% ipython --no-banner

In [1]: import numpy as np

In [2]: import numpy.linalg as la

In [3]: np.set_printoptions(precision=2, suppress=True, linewidth=120, floatmode="fixed")

In [4]: rnd = lambda a: np.round(a, 2) + 0

In [5]: feats = np.loadtxt("m.csv", delimiter=",")

In [6]: feats
Out[6]: 
array([[ -0.10,   0.00,   0.40,   0.40,   0.70],
       [ -1.30,  -0.30,  -1.00,   0.20,  -1.10],
       [  0.40,  -0.90,   1.30,  -0.90,  -1.20],
       [  1.50,   2.70,   1.30,  -0.90,   1.90],
       [ 10.00,   5.00,  20.00,  -2.00, -21.00],
       [  0.40,  -1.10,  -1.20,   0.80,   1.40],
       [  1.60,  -0.40,   0.80,  -1.50,   0.50],
       [ -1.10,   0.80,   0.30,   1.80,   0.40],
       [  0.40,   2.20,   1.70,   0.20,   0.90],
       [  1.10,  -0.40,   2.00,   0.30,   0.40],
       [  0.60,   0.60,  -0.50,  -0.20,   0.50],
       [ -0.20,   0.00,   0.70,  -0.40,  -0.80],
       [ -1.70,  -0.80,   0.40,  -2.60,   0.30],
       [ -1.10,   0.10,   0.80,   1.20,   0.10],
       [  1.00,   0.30,   0.50,   0.50,  -1.00],
       [  1.50,   0.60,   1.30,   0.10,   0.40],
       [  0.00,  -0.20,   1.40,   0.80,  -0.60],
       [ -1.20,   1.00,  -0.90,  -0.90,   1.30],
       [ -0.20,  -0.20,  -1.70,   0.10,   0.20],
       [ -1.10,  -1.60,   1.20,  -0.70,  -0.60]])

In [7]: x0 = np.array([5, 1, 3, -5, 2])

In [8]: (feats @ x0).argmax()
Out[8]: np.int64(4)

In [9]: rnd(feats @ np.ones(5))
Out[9]: 
array([ 1.40, -3.50, -1.30,  6.50, 12.00,  0.30,  1.00,  2.20,  5.40,  3.40,  1.00, -0.70, -4.40,  1.10,  1.30,  3.90,
        1.40, -0.70, -1.80, -2.80])

In [10]: la.norm(feats @ x0) <= la.norm(feats, 2) * la.norm(x0) + 1e-9
Out[10]: np.True_

In [11]: rnd(np.einsum("ij,j->i", feats, x0))
Out[11]: 
array([  0.10, -13.00,   7.10,  22.40,  83.00,  -3.90,  18.50, -12.00,  10.10,  10.40,   4.10,   1.50,   5.50,  -8.80,
         2.30,  12.30,  -1.20,  -0.60,  -6.40,  -1.20])

In [12]: rnd(feats @ x0)
Out[12]: 
array([  0.10, -13.00,   7.10,  22.40,  83.00,  -3.90,  18.50, -12.00,  10.10,  10.40,   4.10,   1.50,   5.50,  -8.80,
         2.30,  12.30,  -1.20,  -0.60,  -6.40,  -1.20])

In [13]: z = feats[:, 2] > np.median(feats[:, 2])

In [14]: u = feats[z].mean(axis=0) - feats[~z].mean(axis=0)

In [15]: rnd(u)
Out[15]: array([ 1.81,  0.68,  3.48, -0.31, -2.11])

In [16]: ((feats - feats.mean(axis=0)) @ u > 0).astype(int)
Out[16]: array([0, 0, 0, 0, 1, 0, 0, 0, 0, 0, 0, 0, 0, 0, 0, 0, 0, 0, 0, 0])

In [17]: rng = np.random.default_rng(25)

In [18]: z = rng.permutation(5)

In [19]: M2 = feats[:, z] * rng.choice([-1, 1], 5)

In [20]: M2
Out[20]: 
array([[ -0.00,  -0.40,   0.40,   0.10,  -0.70],
       [  0.30,   1.00,   0.20,   1.30,   1.10],
       [  0.90,  -1.30,  -0.90,  -0.40,   1.20],
       [ -2.70,  -1.30,  -0.90,  -1.50,  -1.90],
       [ -5.00, -20.00,  -2.00, -10.00,  21.00],
       [  1.10,   1.20,   0.80,  -0.40,  -1.40],
       [  0.40,  -0.80,  -1.50,  -1.60,  -0.50],
       [ -0.80,  -0.30,   1.80,   1.10,  -0.40],
       [ -2.20,  -1.70,   0.20,  -0.40,  -0.90],
       [  0.40,  -2.00,   0.30,  -1.10,  -0.40],
       [ -0.60,   0.50,  -0.20,  -0.60,  -0.50],
       [ -0.00,  -0.70,  -0.40,   0.20,   0.80],
       [  0.80,  -0.40,  -2.60,   1.70,  -0.30],
       [ -0.10,  -0.80,   1.20,   1.10,  -0.10],
       [ -0.30,  -0.50,   0.50,  -1.00,   1.00],
       [ -0.60,  -1.30,   0.10,  -1.50,  -0.40],
       [  0.20,  -1.40,   0.80,  -0.00,   0.60],
       [ -1.00,   0.90,  -0.90,   1.20,  -1.30],
       [  0.20,   1.70,   0.10,   0.20,  -0.20],
       [  1.60,  -1.20,  -0.70,   1.10,   0.60]])

In [21]: U, _, Vh = la.svd(feats.T @ M2)

In [22]: rnd(la.lstsq(feats, M2)[0])
Out[22]: 
array([[ 0.00,  0.00,  0.00, -1.00,  0.00],
       [-1.00,  0.00,  0.00,  0.00,  0.00],
       [ 0.00, -1.00,  0.00,  0.00,  0.00],
       [ 0.00,  0.00,  1.00,  0.00,  0.00],
       [ 0.00,  0.00,  0.00,  0.00, -1.00]])

In [23]: z
Out[23]: array([1, 2, 3, 0, 4])

In [24]: theta = np.sort(rng.uniform(-2, 2, 26))

In [25]: J = np.c_[theta, theta ** 2, theta ** 3] @ np.array([[3, 5, 3, 4, 3, 4, 0, 1],
    ...:     [2, 3, 4, 3, 1, 3, 3, 5],
    ...:     [1, 0, 5, 4, 4, 1, 0, 3]])

In [26]: rnd(J)
Out[26]: 
array([[ -4.27,   0.21, -18.35, -17.99, -22.12,  -3.06,   8.75,  -2.06],
       [ -3.43,  -0.69, -12.75, -13.08, -16.16,  -2.65,   6.88,  -0.47],
       [ -3.19,  -0.95, -11.15, -11.65, -14.40,  -2.54,   6.29,  -0.07],
       [ -3.07,  -1.07, -10.36, -10.95, -13.53,  -2.48,   5.99,   0.11],
       [ -2.57,  -1.57,  -7.21,  -8.08,  -9.94,  -2.26,   4.66,   0.71],
       [ -2.52,  -1.62,  -6.91,  -7.79,  -9.58,  -2.24,   4.52,   0.76],
       [ -2.20,  -1.87,  -5.08,  -6.06,  -7.37,  -2.10,   3.61,   0.96],
       [ -1.78,  -2.08,  -2.99,  -3.97,  -4.65,  -1.88,   2.35,   0.95],
       [ -1.63,  -2.08,  -2.41,  -3.33,  -3.82,  -1.79,   1.92,   0.87],
       [ -1.27,  -1.90,  -1.39,  -2.11,  -2.21,  -1.51,   1.03,   0.53],
       [ -1.12,  -1.74,  -1.11,  -1.73,  -1.73,  -1.37,   0.74,   0.37],
       [ -0.92,  -1.48,  -0.85,  -1.33,  -1.24,  -1.16,   0.45,   0.19],
       [ -0.84,  -1.37,  -0.77,  -1.19,  -1.08,  -1.07,   0.36,   0.13],
       [  0.08,   0.13,   0.08,   0.10,   0.07,   0.10,   0.00,   0.03],
       [  0.56,   0.92,   0.64,   0.77,   0.55,   0.76,   0.08,   0.32],
       [  0.81,   1.31,   0.96,   1.12,   0.79,   1.09,   0.16,   0.53],
       [  1.52,   2.39,   2.05,   2.23,   1.55,   2.06,   0.45,   1.31],
       [  1.69,   2.64,   2.35,   2.51,   1.74,   2.29,   0.53,   1.53],
       [  2.16,   3.30,   3.19,   3.31,   2.29,   2.92,   0.77,   2.17],
       [  3.45,   5.00,   5.84,   5.70,   4.00,   4.65,   1.49,   4.23],
       [  6.70,   8.75,  13.84,  12.55,   9.20,   8.90,   3.42,  10.41],
       [  7.53,   9.63,  16.12,  14.46,  10.70,   9.98,   3.92,  12.15],
       [  7.59,   9.69,  16.27,  14.59,  10.81,  10.05,   3.95,  12.27],
       [  7.73,   9.83,  16.65,  14.91,  11.06,  10.23,   4.03,  12.56],
       [ 15.20,  16.68,  39.30,  33.55,  26.32,  19.64,   8.34,  29.47],
       [ 21.17,  21.38,  59.16,  49.70,  40.02,  26.99,  11.57,  43.95]])

In [27]: U, sig, Vh = la.svd(J)

In [28]: np.argmax(sig[:-1] / (sig[1:] + 1e-6)) + 1
Out[28]: np.int64(3)

In [29]: M2 = U[:, :3] @ np.diag(sig[:3]) @ Vh[:3]

In [30]: rnd(la.norm(J - M2) / la.norm(J))
Out[30]: np.float64(0.0)

In [31]: rnd(np.abs(J - M2).max())
Out[31]: np.float64(0.0)

In [32]: la.matrix_rank(J, rtol=0.05)
Out[32]: np.int64(3)

In [33]: z = J[:, 1] > np.median(J[:, 1])

In [34]: u = J[z].mean(axis=0) - J[~z].mean(axis=0)

In [35]: z.astype(int)
Out[35]: array([1, 0, 0, 0, 0, 0, 0, 0, 0, 0, 0, 0, 0, 0, 1, 1, 1, 1, 1, 1, 1, 1, 1, 1, 1, 1])

In [36]: rnd((((J - J.mean(axis=0)) @ u > 0) == z).mean())
Out[36]: np.float64(0.81)

In [37]: np.argsort(-np.abs(u).round(6), kind="stable")
Out[37]: array([2, 3, 4, 7, 5, 1, 0, 6])

In [38]: cov = np.cov(J, rowvar=False)

In [39]: rnd(J.std(axis=0))
Out[39]: array([ 5.92,  6.11, 15.96, 14.19, 12.69,  7.31,  3.07, 10.21])

In [40]: rnd(la.eigvalsh(cov)[::-1])
Out[40]: array([861.42,  24.65,   4.74,   0.00,   0.00,   0.00,   0.00,   0.00])

In [41]: np.argsort(-J.std(axis=0).round(6), kind="stable")
Out[41]: array([2, 3, 4, 7, 5, 1, 0, 6])

In [42]: rnd(np.median(J, axis=0))
Out[42]: array([-0.38,  0.17, -0.34, -0.54, -0.50, -0.48,  2.88,  0.81])

In [43]: u, g = J[1], J[2]

In [44]: rnd(u @ u)
Out[44]: np.float64(661.49)

In [45]: pr = (u @ g) / (u @ u) * u

In [46]: la.matrix_rank(np.outer(u, g))
Out[46]: np.int64(1)

In [47]: E = np.loadtxt("w.csv", delimiter=",")

In [48]: E
Out[48]: 
array([[ -6.00,  -7.00,  -5.00],
       [ -7.00, -10.00,  -2.00],
       [ -5.00,  -2.00,  -6.00]])

In [49]: ev, V = la.eig(E)

In [50]: rnd(ev)
Out[50]: array([-17.25,   0.72,  -5.47])

In [51]: rnd(np.sort(la.eigvals(E @ E)))
Out[51]: array([  0.52,  29.93, 297.55])

In [52]: z = rng.permutation(3)

In [53]: M2 = E[:, z] * rng.choice([-1, 1], 3)

In [54]: M2
Out[54]: 
array([[ -6.00,   5.00,  -7.00],
       [ -7.00,   2.00, -10.00],
       [ -5.00,   6.00,  -2.00]])

In [55]: U, _, Vh = la.svd(E.T @ M2)

In [56]: rnd(U @ Vh)
Out[56]: 
array([[ 1.00,  0.00,  0.00],
       [ 0.00,  0.00,  1.00],
       [ 0.00, -1.00,  0.00]])

In [57]: x0 = np.array([2, 1, 1])

In [58]: target = E @ x0

In [59]: target
Out[59]: array([-24.00, -26.00, -18.00])

In [60]: rnd(la.solve(E.T, E[1]))
Out[60]: array([0.00, 1.00, 0.00])

In [61]: arr = np.triu(rng.random((4, 4)) < 0.6, 1).astype(int)

In [62]: arr = arr + arr.T

In [63]: arr
Out[63]: 
array([[0, 1, 1, 1],
       [1, 0, 0, 1],
       [1, 0, 0, 1],
       [1, 1, 1, 0]])

In [64]: rnd(la.eigvalsh(arr).min())
Out[64]: np.float64(-1.56)

In [65]: [round(float(la.det(arr[:i, :i])), 2) + 0 for i in range(1, 5)]
Out[65]: [0.0, -1.0, 0.0, 0.0]

In [66]: np.all(la.eigvalsh(arr) > 0)
Out[66]: np.False_

In [67]: data = np.loadtxt("run18.csv", delimiter=",")

In [68]: data
Out[68]: 
array([[-5.04, -1.54,  0.00,  0.04,  0.04],
       [ 1.68,  0.62, -0.08, -0.20, -0.03],
       [ 2.74,  0.92, -0.08, -0.03, -0.01],
       [-0.41, -0.01,  0.12, -0.08,  0.16],
       [ 3.40,  1.20, -0.09,  0.09, -0.29],
       [ 2.58,  0.73,  0.03,  0.11, -0.09],
       [-1.21, -0.39,  0.00,  0.07, -0.10],
       [ 5.43,  1.78,  0.04,  0.17,  0.01],
       [ 3.07,  1.08,  0.05, -0.04,  0.04],
       [-5.79, -1.88,  0.03, -0.01,  0.01],
       [-0.20,  0.05, -0.06,  0.02, -0.09],
       [ 1.95,  0.76, -0.03,  0.00,  0.07],
       [-0.11, -0.26,  0.01,  0.03,  0.05],
       [-0.95, -0.17,  0.08,  0.08, -0.05],
       [-3.70, -1.15, -0.03, -0.14, -0.06],
       [-4.96, -1.52,  0.12,  0.22, -0.06],
       [-1.13, -0.37,  0.07, -0.12, -0.03],
       [-0.47, -0.23,  0.03, -0.01, -0.14],
       [ 4.37,  1.30,  0.06, -0.07, -0.01]])

In [69]: cen = data - data.mean(axis=0)

In [70]: U, sig, Vh = la.svd(cen, full_matrices=False)

In [71]: np.searchsorted(np.cumsum(sig ** 2) / (sig ** 2).sum(), 0.9) + 1
Out[71]: np.int64(1)

In [72]: la.matrix_rank(cen)
Out[72]: np.int64(5)

In [73]: np.abs(Vh[0]).argmax()
Out[73]: np.int64(0)

In [74]: rnd(Vh[0] * np.sign(Vh[0, np.abs(Vh[0]).argmax()]))
Out[74]: array([0.95, 0.30, 0.00, 0.00, 0.00])

In [75]: np.abs(U[:, 0]).argmax()
Out[75]: np.int64(9)

In [76]: rnd(cen.mean(axis=0))
Out[76]: array([0.00, 0.00, 0.00, 0.00, 0.00])

In [77]: rnd(np.abs(Vh[-1]))
Out[77]: array([0.03, 0.11, 0.86, 0.28, 0.41])
